In [1]: import numpy as np

In [2]: np.set_printoptions(precision=1, suppress=True, linewidth=140)

In [3]: Y = np.array([[1, -3], [-2, 3]])

In [4]: C = np.array([[2, -2], [2, 0]])

In [5]: K = np.kron(Y, C)

In [6]: K
Out[6]: 
array([[ 2, -2, -6,  6],
       [ 2,  0, -6,  0],
       [-4,  4,  6, -6],
       [-4,  0,  6,  0]])

In [7]: rng = np.random.default_rng(893)

In [8]: labels = rng.permutation(4)

In [9]: print(labels)
[1 2 3 0]

In [10]: Y = K[labels][:, labels]

In [11]: np.round(np.linalg.det(Y), 1), round(np.linalg.det(K[labels]), 1)
Out[11]: (np.float64(144.0), np.float64(-144.0))

In [12]: Y = np.linalg.inv(K)

In [13]: print(np.round(K @ Y, 1) + 0)
[[1. 0. 0. 0.]
 [0. 1. 0. 0.]
 [0. 0. 1. 0.]
 [0. 0. 0. 1.]]

In [14]: (np.abs(Y) > 1e-9).astype(int)
Out[14]: 
array([[0, 1, 0, 1],
       [1, 1, 1, 1],
       [0, 1, 0, 1],
       [1, 1, 1, 1]])

In [15]: print(round(float(np.linalg.cond(K)), 1))
19.7

In [16]: np.round(np.linalg.inv(Y), 1) + 0
Out[16]: 
array([[ 2., -2., -6.,  6.],
       [ 2.,  0., -6.,  0.],
       [-4.,  4.,  6., -6.],
       [-4.,  0.,  6.,  0.]])

In [17]: vec = np.array([-2, -4, 2, -4])

In [18]: a = np.maximum(K @ vec, 0)

In [19]: np.tanh(K @ vec)
Out[19]: array([-1., -1.,  1.,  1.])

In [20]: np.maximum(K @ (3 * vec), 0)
Out[20]: array([ 0,  0, 84, 60])

In [21]: np.maximum(K @ vec, 0) - np.maximum(-K @ vec, 0)
Out[21]: array([-32, -16,  28,  20])

In [22]: print(a)
[ 0  0 28 20]

In [23]: Y = np.array([[1, -2, 0], [-2, 2, -1], [-1, -2, -2]])

In [24]: mat = np.tril(Y)

In [25]: mat
Out[25]: 
array([[ 1,  0,  0],
       [-2,  2,  0],
       [-1, -2, -2]])

In [26]: vec = np.array([2, 1, -2])

In [27]: rhs = mat @ vec

In [28]: print(rhs)
[ 2 -2  0]

In [29]: np.linalg.solve(mat, mat[:, 0])
Out[29]: array([ 1., -0., -0.])

In [30]: print(np.linalg.solve(mat, 5 * rhs))
[ 10.   5. -10.]

In [31]: print(np.kron(np.eye(2, dtype=int), mat))
[[ 1  0  0  0  0  0]
 [-2  2  0  0  0  0]
 [-1 -2 -2  0  0  0]
 [ 0  0  0  1  0  0]
 [ 0  0  0 -2  2  0]
 [ 0  0  0 -1 -2 -2]]

In [32]: print(np.einsum("ii->", mat))
1

In [33]: np.linalg.eigvals(mat)
Out[33]: array([-2.,  2.,  1.])

In [34]: Y = mat[0, 0] * mat[1:] - np.outer(mat[1:, 0], mat[0])

In [35]: Y
Out[35]: 
array([[ 0,  2,  0],
       [ 0, -2, -2]])

In [36]: np.linalg.matrix_rank(Y), np.linalg.matrix_rank(mat)
Out[36]: (np.int64(2), np.int64(3))

In [37]: mat[:, 0] / mat[0, 0]
Out[37]: array([ 1., -2., -1.])

In [38]: np.flatnonzero(~Y.round(6).any(axis=1))
Out[38]: array([], dtype=int64)

In [39]: Y = np.array([[-3, -4], [5, 5], [4, 4]])

In [40]: np.einsum("ij,ij->i", mat, mat)
Out[40]: array([1, 8, 9])

In [41]: print(Y.T @ mat.T)
[[ -3  16 -15]
 [ -4  18 -14]]

In [42]: np.linalg.matrix_rank(np.vstack([mat, Y.T]))
Out[42]: np.int64(3)

In [43]: mat @ Y
Out[43]: 
array([[ -3,  -4],
       [ 16,  18],
       [-15, -14]])

In [44]: np.einsum("ik,kj->ij", mat, Y)
Out[44]: 
array([[ -3,  -4],
       [ 16,  18],
       [-15, -14]])

In [45]: np.vstack([mat, Y.T]).shape
Out[45]: (5, 3)

In [46]: np.einsum("ij->j", mat)
Out[46]: array([-2,  0, -2])

In [47]: M = np.loadtxt("dump.csv", delimiter=",")

In [48]: M
Out[48]: 
array([[ 0.,  0.,  2.,  1.],
       [ 0.,  2.,  0.,  4.],
       [ 0.,  0.,  0.,  5.],
       [ 0.,  0.,  0.,  5.],
       [ 2.,  0.,  6.,  0.],
       [ 2.,  0.,  1.,  0.],
       [ 1.,  0.,  5.,  0.],
       [ 1.,  0.,  4.,  0.],
       [ 0.,  0.,  0.,  2.],
       [ 0.,  2.,  0.,  2.],
       [ 3.,  0.,  0.,  0.],
       [ 0.,  0.,  5.,  2.],
       [ 0.,  5.,  0., 10.],
       [ 0.,  0.,  0.,  0.],
       [ 0.,  1.,  0.,  1.],
       [ 0.,  0.,  4.,  1.],
       [ 1.,  0.,  7.,  0.],
       [ 4.,  0., 10.,  0.],
       [ 4.,  0., 14.,  0.],
       [ 2.,  0.,  7.,  0.]])

In [49]: # row 3 repeats row 2

In [50]: gram = np.cov(M, rowvar=False)

In [51]: gram.shape
Out[51]: (4, 4)

In [52]: gram
Out[52]: 
array([[ 1.9, -0.5,  3.9, -1.7],
       [-0.5,  1.5, -1.7,  2.4],
       [ 3.9, -1.7, 16.1, -4.8],
       [-1.7,  2.4, -4.8,  6.7]])

In [53]: print(M.std(axis=0))
[1.3 1.2 3.9 2.5]

In [54]: np.sort(np.abs(np.linalg.eigvals(gram)))
Out[54]: array([ 0.5,  0.9,  5.2, 19.6])

In [55]: print((gram + gram.T) / 2)
[[ 1.9 -0.5  3.9 -1.7]
 [-0.5  1.5 -1.7  2.4]
 [ 3.9 -1.7 16.1 -4.8]
 [-1.7  2.4 -4.8  6.7]]

In [56]: np.round(np.abs(np.linalg.eigvals(gram)).max(), 1)
Out[56]: np.float64(19.6)

In [57]: U, sv, Vt = np.linalg.svd(M, full_matrices=False)

In [58]: np.abs(U[:, 0]).round(6).argmax()
Out[58]: np.int64(18)

In [59]: np.round(Vt @ Vt.T, 1) + 0
Out[59]: 
array([[1., 0., 0., 0.],
       [0., 1., 0., 0.],
       [0., 0., 1., 0.],
       [0., 0., 0., 1.]])

In [60]: np.round(U.T @ M @ Vt.T, 1) + 0
Out[60]: 
array([[23.6,  0. ,  0. ,  0. ],
       [ 0. , 14.3,  0. ,  0. ],
       [ 0. ,  0. ,  4.1,  0. ],
       [ 0. ,  0. ,  0. ,  3.2]])

In [61]: np.cumsum(sv ** 2) / np.sum(sv ** 2)
Out[61]: array([0.7, 1. , 1. , 1. ])

In [62]: sv
Out[62]: array([23.6, 14.3,  4.1,  3.2])

In [63]: P = M @ np.linalg.solve(M.T @ M, M.T)

In [64]: np.trace(P)
Out[64]: np.float64(4.0)

In [65]: np.allclose(P @ P, P)
Out[65]: True

In [66]: np.linalg.matrix_rank(np.eye(20) - P)
Out[66]: np.int64(16)

In [67]: np.round(P @ M[:, 3], 1) + 0
Out[67]: array([ 1.,  4.,  5.,  5.,  0.,  0.,  0.,  0.,  2.,  2.,  0.,  2., 10.,  0.,  1.,  1.,  0.,  0.,  0.,  0.])

In [68]: np.round(np.diag(P), 1) + 0
Out[68]: array([0. , 0.1, 0.4, 0.4, 0.1, 0.2, 0.1, 0. , 0.1, 0.2, 0.5, 0.2, 0.7, 0. , 0. , 0.1, 0.1, 0.3, 0.4, 0.1])

In [69]: Ac = M - M.mean(axis=0)

In [70]: vecs = np.linalg.svd(Ac)[2][:2]

In [71]: Y = Ac - Ac @ vecs.T @ vecs

In [72]: print(np.linalg.norm(Y, axis=1).round(6).argmax())
10

In [73]: print(Y.std(axis=0))
[0.9 0.7 0.2 0.3]

In [74]: np.diag(vecs.T @ vecs)
Out[74]: array([0.1, 0.1, 1. , 0.8])

In [75]: print(np.round(np.cov(Ac @ vecs.T, rowvar=False), 1) + 0)
[[19.6  0. ]
 [ 0.   5.2]]

In [76]: data = np.array([[1, -1, -1, 1, -1, 1, 1, -1],
    ...:     [1, 1, -1, -1, -1, -1, 1, 1],
    ...:     [1, 1, 1, 1, 1, 1, 1, 1],
    ...:     [1, 1, 1, 1, -1, -1, -1, -1],
    ...:     [1, -1, 1, -1, -1, 1, -1, 1],
    ...:     [1, 1, -1, -1, 1, 1, -1, -1],
    ...:     [1, -1, 1, -1, 1, -1, 1, -1]])

In [77]: T = np.stack([data, 2 * data, data[::-1]])

In [78]: np.linalg.matrix_rank(T)
Out[78]: array([7, 7, 7])

In [79]: T.shape
Out[79]: (3, 7, 8)

In [80]: np.einsum("bij,cij->bc", T, T)
Out[80]: 
array([[ 56, 112,   8],
       [112, 224,  16],
       [  8,  16,  56]])

In [81]: Y = data + rng.integers(-2, 3, (7, 3)) @ rng.integers(-2, 3, (3, 8))

In [82]: print(Y)
[[-1 -1 -5 -1  5  1 -3 -3]
 [ 1  1 -1 -6 -2  4 -4  7]
 [ 6  1  0 -6 -1  2 -1  5]
 [ 0  1  4  5 -4 -1  2 -1]
 [ 7 -1  3 -5 -7  1  1  5]
 [-2  1 -2 -4  3  6 -7  3]
 [ 2 -1  3  0 -2 -1  3  0]]

In [83]: print(Y - data)
[[-2  0 -4 -2  6  0 -4 -2]
 [ 0  0  0 -5 -1  5 -5  6]
 [ 5  0 -1 -7 -2  1 -2  4]
 [-1  0  3  4 -3  0  3  0]
 [ 6  0  2 -4 -6  0  2  4]
 [-3  0 -1 -3  2  5 -6  4]
 [ 1  0  2  1 -3  0  2  1]]

In [84]: print(np.round(np.linalg.svd(Y - data, compute_uv=False), 1) + 0)
[16.8 14.9  7.9  0.   0.   0.   0. ]

In [85]: np.linalg.matrix_rank(Y - data, tol=1e-8)
Out[85]: np.int64(3)

In [86]: T = np.stack([Y, -1 * Y, Y[::-1]])

In [87]: np.linalg.matrix_rank(T)
Out[87]: array([7, 7, 7])

In [88]: T.sum(axis=0)
Out[88]: 
array([[ 2, -1,  3,  0, -2, -1,  3,  0],
       [-2,  1, -2, -4,  3,  6, -7,  3],
       [ 7, -1,  3, -5, -7,  1,  1,  5],
       [ 0,  1,  4,  5, -4, -1,  2, -1],
       [ 6,  1,  0, -6, -1,  2, -1,  5],
       [ 1,  1, -1, -6, -2,  4, -4,  7],
       [-1, -1, -5, -1,  5,  1, -3, -3]])

In [89]: np.einsum("bij,cij->bc", T, T)
Out[89]: 
array([[ 680, -680,  384],
       [-680,  680, -384],
       [ 384, -384,  680]])

In [90]: np.linalg.matrix_rank(T.reshape(3, -1))
Out[90]: np.int64(2)

In [91]: T.shape
Out[91]: (3, 7, 8)
